>>> import numpy as np
>>> import numpy.linalg as la
>>> np.set_printoptions(precision=1, suppress=True, linewidth=100)
>>> tidy = lambda a: np.round(a, 1) + 0
>>> A = np.load("layer15.npy")
>>> print(A)
[[0 0 1 0]
 [0 0 0 0]
 [1 0 0 0]
 [0 0 0 0]]
>>> # columns 1 and 3 are equal
>>> print(A @ A)
[[1 0 0 0]
 [0 0 0 0]
 [0 0 1 0]
 [0 0 0 0]]
>>> print(A.sum(axis=0))
[1 0 1 0]
>>> print(np.argwhere(np.triu(A)))
[[0 2]]
>>> low = np.diag(A.sum(axis=1)) - A
>>> print(low)
[[ 1  0 -1  0]
 [ 0  0  0  0]
 [-1  0  1  0]
 [ 0  0  0  0]]
>>> print(low @ np.ones(4))
[0. 0. 0. 0.]
>>> vals, vecs = la.eigh(low)
>>> x0 = np.array([0, 5, 2, 4])
>>> print(tidy(la.eigvalsh(low[1:, 1:])))
[0. 0. 1.]
>>> print(tidy(x0 @ low @ x0 / (x0 @ x0)), vals[0], vals[-1])
0.1 0.0 2.0
>>> print(x0 @ low @ x0)
4
>>> print(tidy(vecs * np.maximum(vals, 0) @ vecs.T))
[[ 1.  0. -1.  0.]
 [ 0.  0.  0.  0.]
 [-1.  0.  1.  0.]
 [ 0.  0.  0.  0.]]
>>> print(tidy(vecs * np.abs(vals) @ vecs.T))
[[ 1.  0. -1.  0.]
 [ 0.  0.  0.  0.]
 [-1.  0.  1.  0.]
 [ 0.  0.  0.  0.]]
>>> rng = np.random.default_rng(185125)
>>> lab = rng.permutation(4)
>>> print(lab)
[3 0 2 1]
>>> Y = A[lab][:, lab]
>>> print(tidy(np.sort(np.abs(la.eigvals(Y)))))
[0. 0. 1. 1.]
>>> print(tidy(la.det(Y)), tidy(la.det(A[lab])))
0.0 0.0
>>> print(la.matrix_rank(A, rtol=0.1))
2
>>> print(la.cond(A) > 100)
True
>>> Y = np.array([[-0.5, -0.5, 0.2],
...     [-1.1, -0.2, 0.5],
...     [0.0, -0.3, 1.9],
...     [0.4, 0.2, -0.6]])
>>> C = np.array([[0.8, -0.5, 0.7, 0.9],
...     [0.2, 0.7, 1.0, -1.7],
...     [-0.4, -1.2, 0.5, -0.6]])
>>> data = Y @ C
>>> print(tidy(data))
[[-0.6 -0.3 -0.8  0.3]
 [-1.1 -0.2 -0.7 -1. ]
 [-0.8 -2.5  0.6 -0.6]
 [ 0.6  0.7  0.2  0.4]]
>>> rk = la.matrix_rank(data)
>>> print(rk)
3
>>> null = la.svd(data)[2][rk:].T
>>> print([int(la.matrix_rank(data[:, :j + 1])) for j in range(4)])
[1, 2, 3, 3]
>>> print(np.allclose(data @ null, 0))
True
>>> print(tidy(data @ null))
[[0.]
 [0.]
 [0.]
 [0.]]
>>> print(null.shape)
(4, 1)
>>> print(la.lstsq(data[:-1].T, data[-1])[2])
3
>>> print(tidy(data @ la.pinv(data) @ data))
[[-0.6 -0.3 -0.8  0.3]
 [-1.1 -0.2 -0.7 -1. ]
 [-0.8 -2.5  0.7 -0.6]
 [ 0.6  0.7  0.2  0.4]]
>>> print(tidy(np.trace(la.pinv(data) @ data)))
3.0
>>> print(np.allclose(data[:-1].T @ la.lstsq(data[:-1].T, data[-1])[0], data[-1]))
True
>>> left, sv, Vh = la.svd(data)
>>> vecs = Vh[:(sv > 1e-8).sum()]
>>> x0 = data[3] + -3 * data[2] + rng.integers(2) * np.eye(4)[2]
>>> print(tidy(x0))
[ 3.1  8.1 -0.8  2.3]
>>> print(tidy(la.norm(x0 - vecs.T @ vecs @ x0)))
0.5
>>> print(np.allclose(vecs.T @ vecs @ x0, x0))
False
>>> m1 = np.array([[0.0, 5.0, -2.0, -3.0],
...     [-2.0, 8.0, -4.0, -4.0],
...     [-5.0, 6.0, -5.0, -1.0],
...     [-4.0, 11.0, -6.0, -5.0]])
>>> W = np.array([[-2, -5], [-7, 7], [-3, -1], [4, 9]])
>>> c = np.array([1, -1])
>>> act = np.maximum(A @ W + c, 0)
>>> print(la.matrix_rank(act))
1
>>> print(act)
[[0 0]
 [1 0]
 [0 0]
 [1 0]]
>>> C = np.array([[-2, -2, 2], [-1, -2, 3]])
>>> print((act @ C).round(6).argmax(axis=1))
[0 2 0 2]
>>> print(tidy(np.sort(np.abs(la.eigvals(m1)))))
[0. 1. 2. 3.]
>>> print(m1 @ m1)
[[ 12.  -5.   8.  -3.]
 [ 20. -14.  16.  -2.]
 [ 17. -18.  17.   1.]
 [ 28. -23.  24.  -1.]]
>>> print(tidy(la.det(m1)))
0.0
>>> print(la.lstsq(m1[:-1].T, m1[-1])[2])
3
>>> print(np.unique(m1.round(6), axis=0).shape)
(4, 4)
>>> print(np.allclose(m1[:-1].T @ la.lstsq(m1[:-1].T, m1[-1])[0], m1[-1]))
True
>>> print(tidy(np.trace(la.pinv(m1) @ m1)))
3.0
>>> print(np.abs(np.diag(la.qr(m1)[1])) > 1e-9)
[ True  True  True False]
>>> print(tidy(m1 @ la.pinv(m1) @ m1))
[[ 0.  5. -2. -3.]
 [-2.  8. -4. -4.]
 [-5.  6. -5. -1.]
 [-4. 11. -6. -5.]]
>>> left, sv, Vh = la.svd(m1)
>>> vecs = Vh[:(sv > 1e-8).sum()]
>>> x0 = m1[3] + -1 * m1[1] + rng.integers(2) * np.eye(4)[1]
>>> print(x0)
[-2.  4. -2. -1.]
>>> print(np.allclose(vecs.T @ vecs @ x0, x0))
False
>>> print(tidy(np.diag(vecs.T @ vecs)))
[1.  0.7 0.7 0.7]
>>> print(la.matrix_rank(np.vstack([m1, x0])))
4
>>> print(tidy(la.norm(x0 - vecs.T @ vecs @ x0)))
0.6
